>>> import numpy as np
>>> np.set_printoptions(suppress=True, linewidth=120)
>>> rd = lambda a: np.round(a, 2) + 0
>>> r0 = np.array([3, 4, -3]) + 0.5
>>> data = np.outer(r0, r0) / (r0 @ r0)
>>> rd(data)
array([[ 0.32,  0.41, -0.23],
       [ 0.41,  0.52, -0.29],
       [-0.23, -0.29,  0.16]])
>>> # rank 1
>>> rd(np.linalg.det(data[::-1]))
np.float64(0.0)
>>> rd(np.linalg.eigvals(data))
array([0., 1., 0.])
>>> rd(np.poly(data))
array([ 1., -1.,  0.,  0.])
>>> rd(np.einsum("ij,ji->", data, data))
np.float64(1.0)
>>> rd(np.linalg.eigvals(data).sum().real)
np.float64(1.0)
>>> rd(np.linalg.norm(data, "nuc"))
np.float64(1.0)
>>> rd(np.linalg.norm(data) ** 2 / np.linalg.norm(data, 2) ** 2)
np.float64(1.0)
>>> rd(np.linalg.norm(data, axis=1))
array([0.56, 0.72, 0.4 ])
>>> rd(np.linalg.norm(data[0] - data[1]))
np.float64(0.16)
>>> sig = 10 * 0.7 ** np.arange(3)
>>> rng = np.random.default_rng(809)
>>> J = rng.normal(size=(23, 3)) * rng.permutation(sig)
>>> rd(J)
array([[  8.28,   4.07,   4.65],
       [  0.17,  -3.54,  -6.56],
       [ -4.74,   0.05, -10.26],
       [ -1.99,  -1.86,   0.36],
       [ -6.47,  -9.52,   6.24],
       [  5.39,  -1.15,   5.84],
       [ -3.13,   3.75,   2.68],
       [-11.59,  -0.48,  -4.76],
       [ 12.63,   6.18,   3.03],
       [ -4.82,   2.94,  -7.4 ],
       [  4.09,  -1.  ,   0.71],
       [  1.65,  -3.57,  10.22],
       [  0.52,   2.52, -11.15],
       [  3.88,  -4.44,   0.15],
       [  4.61,  -3.41,   4.3 ],
       [  7.91, -10.4 ,  -4.93],
       [  9.29,  -0.61,  16.99],
       [ 13.21,   6.82,  -0.65],
       [  4.72,   0.34,  10.67],
       [ -6.12,  -6.44,   8.06],
       [  1.29,   1.69,  -3.46],
       [  7.66,   2.25,   4.26],
       [ -3.54,  -2.93,  -4.92]])
>>> P = J @ np.linalg.solve(J.T @ J, J.T)
>>> rd(np.linalg.eigvalsh(P))
array([0., 0., 0., 0., 0., 0., 0., 0., 0., 0., 0., 0., 0., 0., 0., 0., 0., 0., 0., 0., 1., 1., 1.])
>>> rd(np.trace(P))
np.float64(3.0)
>>> np.linalg.matrix_rank(np.eye(23) - P)
np.int64(20)
>>> gram = np.cov(J, rowvar=False)
>>> np.argsort(-J.std(axis=0).round(6), kind="stable")
array([2, 0, 1])
>>> rd(np.median(J, axis=0))
array([ 1.65, -0.61,  0.71])
>>> F = np.loadtxt("data.csv", delimiter=",")
>>> F
array([[1., 1., 0., 0., 0., 0.],
       [0., 2., 0., 0., 0., 0.],
       [3., 2., 0., 0., 0., 0.],
       [0., 0., 1., 1., 0., 0.],
       [0., 0., 0., 2., 0., 0.],
       [0., 0., 3., 2., 0., 0.],
       [0., 0., 0., 0., 1., 1.],
       [0., 0., 0., 0., 0., 2.],
       [0., 0., 0., 0., 3., 2.]])
>>> P = F @ np.linalg.solve(F.T @ F, F.T)
>>> rd(P @ F[:, 0])
array([1., 0., 3., 0., 0., 0., 0., 0., 0.])
>>> np.trace(P)
np.float64(6.0)
>>> rd(np.diag(P))
array([0.12, 0.98, 0.9 , 0.12, 0.98, 0.9 , 0.12, 0.98, 0.9 ])
>>> rd(np.linalg.eigvalsh(P))
array([0., 0., 0., 1., 1., 1., 1., 1., 1.])
>>> def softmax(z):
...     e = np.exp(z - z.max(axis=-1, keepdims=True))
...     return e / e.sum(axis=-1, keepdims=True)
... 
>>> rd(softmax(F[0] + -3))
array([0.29, 0.29, 0.11, 0.11, 0.11, 0.11])
>>> rd(softmax(10 * F[0]))
array([0.5, 0.5, 0. , 0. , 0. , 0. ])
>>> rd(softmax(F[0]))
array([0.29, 0.29, 0.11, 0.11, 0.11, 0.11])
>>> att = F @ F.T / np.sqrt(6)
>>> rd(softmax(att))
array([[0.12, 0.12, 0.42, 0.05, 0.05, 0.05, 0.05, 0.05, 0.05],
       [0.12, 0.28, 0.28, 0.05, 0.05, 0.05, 0.05, 0.05, 0.05],
       [0.03, 0.02, 0.91, 0.  , 0.  , 0.  , 0.  , 0.  , 0.  ],
       [0.05, 0.05, 0.05, 0.12, 0.12, 0.42, 0.05, 0.05, 0.05],
       [0.05, 0.05, 0.05, 0.12, 0.28, 0.28, 0.05, 0.05, 0.05],
       [0.  , 0.  , 0.  , 0.03, 0.02, 0.91, 0.  , 0.  , 0.  ],
       [0.05, 0.05, 0.05, 0.05, 0.05, 0.05, 0.12, 0.12, 0.42],
       [0.05, 0.05, 0.05, 0.05, 0.05, 0.05, 0.12, 0.28, 0.28],
       [0.  , 0.  , 0.  , 0.  , 0.  , 0.  , 0.03, 0.02, 0.91]])
>>> softmax(att).round(6).argmax(axis=1)
array([2, 1, 2, 5, 4, 5, 8, 7, 8])
>>> Q, vecs = np.linalg.qr(F[:, :4])[0], np.linalg.qr(F[:, 4:])[0]
>>> sig = np.linalg.svd(Q.T @ vecs, compute_uv=False)
>>> rd(np.linalg.norm(Q @ Q.T - vecs @ vecs.T, 2))
np.float64(1.0)
>>> np.degrees(np.arccos(sig.clip(0, 1)))
array([90., 90.])
>>> vec = np.array([-2, 0, 0, 0, 0, 2])
>>> y = F @ vec
>>> y
array([-2.,  0., -6.,  0.,  0.,  0.,  2.,  4.,  4.])
>>> rd(np.linalg.lstsq(F, y)[0])
array([-2.,  0.,  0.,  0.,  0.,  2.])
>>> rd(np.linalg.solve(F.T @ F, F.T @ y))
array([-2.,  0.,  0.,  0.,  0.,  2.])
>>> rd(np.linalg.pinv(F) @ F)
array([[1., 0., 0., 0., 0., 0.],
       [0., 1., 0., 0., 0., 0.],
       [0., 0., 1., 0., 0., 0.],
       [0., 0., 0., 1., 0., 0.],
       [0., 0., 0., 0., 1., 0.],
       [0., 0., 0., 0., 0., 1.]])
>>> y = y + 0.3 * rng.normal(size=9)
>>> rd(y)
array([-2.34,  0.19, -5.84,  0.3 ,  0.28, -0.19,  1.74,  3.94,  4.15])
>>> b, *_ = np.linalg.lstsq(F, y)
>>> rd(b)
array([-2.03,  0.06, -0.14,  0.16,  0.06,  1.95])
>>> [round(float(np.linalg.norm(np.linalg.solve(F.T @ F + lam * np.eye(6), F.T @ y))), 2) for lam in (0, 1, 10, 100)]
[2.82, 2.36, 1.3, 0.29]
>>> b.round()
array([-2.,  0., -0.,  0.,  0.,  2.])
>>> rd(F.T @ (y - F @ b))
array([0., 0., 0., 0., 0., 0.])
>>> rd(np.linalg.norm(y - F @ b))
np.float64(0.57)
